$ python3 -q
>>> import numpy as np
>>> np.set_printoptions(suppress=True, linewidth=160)
>>> def rd(a):
...     return np.round(a, 2) + 0
... 
>>> J = np.load("m.npy")
>>> rd(J)
array([[-0.14,  0.66, -0.42,  0.57, -0.22],
       [ 0.07, -0.31,  0.13,  0.71,  0.61],
       [ 0.5 ,  0.36, -0.38, -0.34,  0.6 ],
       [-0.85,  0.08, -0.14, -0.23,  0.44],
       [ 0.  ,  0.58,  0.8 , -0.02,  0.15]])
>>> f, g = J[4], J[3]
>>> rd(f @ g)
np.float64(0.0)
>>> p = (f @ g) / (f @ f) * f
>>> rd((g - p) @ f)
np.float64(0.0)
>>> rd(g - p)
array([-0.85,  0.08, -0.14, -0.23,  0.44])
>>> print(rd(np.outer(f, g)))
[[ 0.    0.    0.    0.    0.  ]
 [-0.49  0.04 -0.08 -0.13  0.25]
 [-0.69  0.06 -0.11 -0.19  0.35]
 [ 0.02  0.    0.    0.   -0.01]
 [-0.13  0.01 -0.02 -0.03  0.06]]
>>> q, Rm = np.linalg.qr(J)
>>> rd(q @ Rm)
array([[-0.14,  0.66, -0.42,  0.57, -0.22],
       [ 0.07, -0.31,  0.13,  0.71,  0.61],
       [ 0.5 ,  0.36, -0.38, -0.34,  0.6 ],
       [-0.85,  0.08, -0.14, -0.23,  0.44],
       [ 0.  ,  0.58,  0.8 , -0.02,  0.15]])
>>> rd(q)
array([[-0.14,  0.66, -0.42,  0.57, -0.22],
       [ 0.07, -0.31,  0.13,  0.71,  0.61],
       [ 0.5 ,  0.36, -0.38, -0.34,  0.6 ],
       [-0.85,  0.08, -0.14, -0.23,  0.44],
       [ 0.  ,  0.58,  0.8 , -0.02,  0.15]])
>>> print(rd(np.abs(np.diag(Rm))))
[1. 1. 1. 1. 1.]
>>> q.shape, Rm.shape
((5, 5), (5, 5))
>>> rd(q.T @ q)
array([[1., 0., 0., 0., 0.],
       [0., 1., 0., 0., 0.],
       [0., 0., 1., 0., 0.],
       [0., 0., 0., 1., 0.],
       [0., 0., 0., 0., 1.]])
>>> np.trace(q @ q.T)
np.float64(5.0)
>>> B = J / np.sqrt((J ** 2).mean(axis=1, keepdims=True))
>>> np.linalg.matrix_rank(J - J.mean(axis=1, keepdims=True))
np.int64(4)
>>> rd(np.linalg.norm(B, axis=1))
array([2.24, 2.24, 2.24, 2.24, 2.24])
>>> x = np.array([1, 3, -3, 2, 0])
>>> rhs = J @ x
>>> rd(rhs)
array([ 4.22,  0.18,  2.04, -0.67, -0.72])
>>> rd(np.linalg.solve(J, J[:, 2]))
array([0., 0., 1., 0., 0.])
>>> rd(np.linalg.solve(J, rhs + J[:, 0]))
array([ 2.,  3., -3.,  2.,  0.])
>>> x = np.array([4, -1, -5, 5, 0])
>>> rd(J.T @ (J @ x))
array([ 4., -1., -5.,  5.,  0.])
>>> rd(np.sort(np.abs(np.degrees(np.angle(np.linalg.eigvals(J))))))
array([  0.  ,  87.7 ,  87.7 , 177.41, 177.41])
>>> 5 - np.linalg.matrix_rank(J - np.eye(5), tol=1e-8)
np.int64(1)
>>> print(rd(np.linalg.norm(x)), rd(np.linalg.norm(J @ x)))
8.19 8.19
>>> print(rd(np.linalg.det(J)))
1.0
>>> [p for p in range(1, 25) if np.allclose(np.linalg.matrix_power(J, p), np.eye(5))]
[]
>>> feats = np.load("a.npy")
>>> print(feats)
[[0.4  0.2  0.4 ]
 [0.4  0.4  0.2 ]
 [0.25 0.25 0.5 ]]
>>> proj = np.triu(np.array([[1, -4, -5], [-5, -4, -2], [-2, 1, -4]]), 1) + np.eye(3)
>>> B = proj @ feats @ np.linalg.inv(proj)
>>> print(rd(proj @ feats - feats @ proj))
[[-2.85 -1.25 -0.9 ]
 [-0.5   1.1   1.8 ]
 [ 0.    1.    1.75]]
>>> np.linalg.matrix_rank(B)
np.int64(3)
>>> rng = np.random.default_rng(473)
>>> z = rng.permutation(3)
>>> z
array([2, 0, 1])
>>> B = feats[z][:, z]
>>> np.diag(B)
array([0.5, 0.4, 0.4])
>>> B = feats / np.linalg.norm(feats, axis=1, keepdims=True)
>>> G = B @ B.T
>>> rd(np.degrees(np.arccos(np.clip(G[2, 0], -1, 1))))
np.float64(17.72)
>>> (np.abs(G) > 0.9).astype(int)
array([[1, 0, 1],
       [0, 1, 0],
       [1, 0, 1]])
>>> rd(np.linalg.norm(B, axis=1))
array([1., 1., 1.])
>>> print(rd(G[2]))
[0.95 0.82 1.  ]
>>> np.argwhere(np.triu(np.abs(G) > 0.95, 1))
array([[0, 2]])
>>> x = np.array([-2, 2, 0, -1, 0])
>>> rhs = J @ x
>>> coef, lr = np.zeros(5), 1 / np.linalg.norm(J, 2) ** 2
>>> for i in range(5):
...     coef -= lr * J.T @ (J @ coef - rhs)
...     if i % 1 == 0: print(i, round(np.linalg.norm(J @ coef - rhs), 2))
... 
0 0.0
1 0.0
2 0.0
3 0.0
4 0.0
>>> rd(np.linalg.cond(J))
np.float64(1.0)
>>> rd(coef)
array([-2.,  2.,  0., -1.,  0.])
>>> B = np.array([[2, 2], [1, 1]])
>>> C = np.kron(B, feats)
>>> C.shape
(6, 6)
>>> rd(np.linalg.norm(C, 2)), rd(np.linalg.norm(B, 2) * np.linalg.norm(feats, 2))
(np.float64(3.18), np.float64(3.18))
>>> print(np.linalg.matrix_rank(C))
3
>>> X = np.array([[-2.86, -0.26, 0.69], [-0.26, -1.65, -0.94], [0.69, -0.94, 0.51]])
>>> X
array([[-2.86, -0.26,  0.69],
       [-0.26, -1.65, -0.94],
       [ 0.69, -0.94,  0.51]])
>>> print(rd(np.linalg.eigvalsh(X).min()))
-3.0
>>> ev, V = np.linalg.eig(X)
>>> rd(np.prod(ev))
np.float64(6.02)
>>> rd(np.sort(np.linalg.eigvals(np.linalg.inv(X))))
array([-0.5 , -0.33,  1.  ])
>>> rd(np.sort(np.linalg.eigvals(X.T)))
array([-3., -2.,  1.])
>>> rd(ev)
array([ 1., -3., -2.])
>>> W0 = np.array([[-0.3, -0.5, 0.0, -0.1, -0.1, -0.3],
...     [0.3, -1.0, -1.0, -0.1, 0.0, 0.2],
...     [0.5, 1.9, -0.5, -0.7, -1.2, -2.4],
...     [0.2, -0.1, -1.0, -0.3, -0.8, 1.4]])
>>> W0
array([[-0.3, -0.5,  0. , -0.1, -0.1, -0.3],
       [ 0.3, -1. , -1. , -0.1,  0. ,  0.2],
       [ 0.5,  1.9, -0.5, -0.7, -1.2, -2.4],
       [ 0.2, -0.1, -1. , -0.3, -0.8,  1.4]])
>>> def softmax(z):
...     e = np.exp(z - z.max(axis=-1, keepdims=True))
...     return e / e.sum(axis=-1, keepdims=True)
... 
>>> rd(softmax(W0).sum(axis=1))
array([1., 1., 1., 1.])
>>> rd(softmax(W0[1]))
array([0.26, 0.07, 0.07, 0.17, 0.19, 0.23])
>>> rd(softmax(10 * W0[1]))
array([0.7 , 0.  , 0.  , 0.01, 0.03, 0.26])
>>> print(rd(softmax(W0[1] + 4)))
[0.26 0.07 0.07 0.17 0.19 0.23]
>>> scores = W0 @ W0.T / np.sqrt(6)
>>> softmax(scores).round(6).argmax(axis=1)
array([0, 1, 2, 3])
>>> print(rd(softmax(scores)[1] @ W0))
[ 0.17 -0.37 -0.76 -0.21 -0.37  0.25]
